>>> import numpy as np
>>> np.set_printoptions(suppress=True, linewidth=140)
>>> A = np.load("arr.npy")
>>> print(A)
[[ 1 -1  0 -1  0 -2]
 [-2 -2 -2 -1 -2  2]
 [ 0  2 -1  1 -1  1]
 [ 1  1  1  0  2  0]
 [-1 -2  2 -2 -1 -2]
 [ 0  2  1 -2 -1  1]
 [-1  1  1  2  1  1]
 [ 2  0 -2  2  2  0]
 [-2  1  0  0  2  0]
 [ 0 -1  2  2  0 -2]]
>>> def softmax(z):
...     e = np.exp(z - z.max(axis=-1, keepdims=True))
...     return e / e.sum(axis=-1, keepdims=True)
... 
>>> np.round(softmax(A).sum(axis=1), 3)
array([1., 1., 1., 1., 1., 1., 1., 1., 1., 1.])
>>> np.round(softmax(10 * A[7]), 3) + 0
array([0.333, 0.   , 0.   , 0.333, 0.333, 0.   ])
>>> scores = A @ A.T / np.sqrt(6)
>>> softmax(scores).round(6).argmax(axis=1)
array([0, 1, 2, 3, 4, 5, 6, 7, 8, 9])
>>> J = np.loadtxt("mat.csv", delimiter=",")
>>> J
array([[3., 2., 7., 1., 9.],
       [9., 3., 2., 7., 1.],
       [1., 9., 3., 2., 7.],
       [7., 1., 9., 3., 2.],
       [2., 7., 1., 9., 3.]])
>>> np.round(np.linalg.eigvals(J), 3)
array([22.   +0.j   , -3.427+9.821j, -3.427-9.821j, -0.073+3.131j, -0.073-3.131j])
>>> np.einsum("ij,ji->", J, J)
np.float64(295.0)
>>> np.round(np.poly(J), 3)
array([     1.,    -15.,    -35.,  -2535.,   -765., -23342.])
>>> M = np.load("test7.npy")
>>> M.round(3)
array([[-0.694,  0.243, -0.086, -0.429, -0.093, -0.455],
       [-0.173, -0.696, -0.153, -0.36 ,  0.08 ,  0.402],
       [ 0.636,  0.029,  0.032, -0.444, -0.304, -0.258],
       [-0.173, -0.305,  0.575, -0.071,  0.03 , -0.034],
       [-0.058,  0.175,  0.035, -0.183, -0.673,  0.294],
       [-0.058, -0.313,  0.345,  0.026, -0.472, -0.121],
       [ 0.173, -0.085, -0.252, -0.567,  0.275, -0.117],
       [-0.058,  0.468,  0.242, -0.316,  0.124,  0.648],
       [ 0.116,  0.09 ,  0.629, -0.168,  0.354, -0.167]])
>>> vec = np.array([0, 2, 2, 2, 2, 2])
>>> target = M @ vec
>>> print(np.round(np.linalg.pinv(M) @ M, 3) + 0)
[[1. 0. 0. 0. 0. 0.]
 [0. 1. 0. 0. 0. 0.]
 [0. 0. 1. 0. 0. 0.]
 [0. 0. 0. 1. 0. 0.]
 [0. 0. 0. 0. 1. 0.]
 [0. 0. 0. 0. 0. 1.]]
>>> rng = np.random.default_rng(354609)
>>> target = target + 0.3 * rng.normal(size=9)
>>> target.round(3)
array([-2.068, -1.068, -2.339,  0.309, -1.119, -0.881, -1.296,  2.397,  1.185])
>>> c, *_ = np.linalg.lstsq(M, target)
>>> np.round(M.T @ (target - M @ c), 3) + 0
array([0., 0., 0., 0., 0., 0.])
>>> round(float(np.linalg.norm(target - M @ c)), 3)
0.468
>>> c.round(3)
array([-0.032,  1.495,  1.752,  2.249,  2.355,  2.39 ])
>>> c.round()
array([-0.,  1.,  2.,  2.,  2.,  2.])
>>> [round(float(np.linalg.norm(np.linalg.solve(M.T @ M + lam * np.eye(6), M.T @ target))), 2) for lam in (0, 1, 10, 100)]
[4.65, 2.32, 0.42, 0.05]
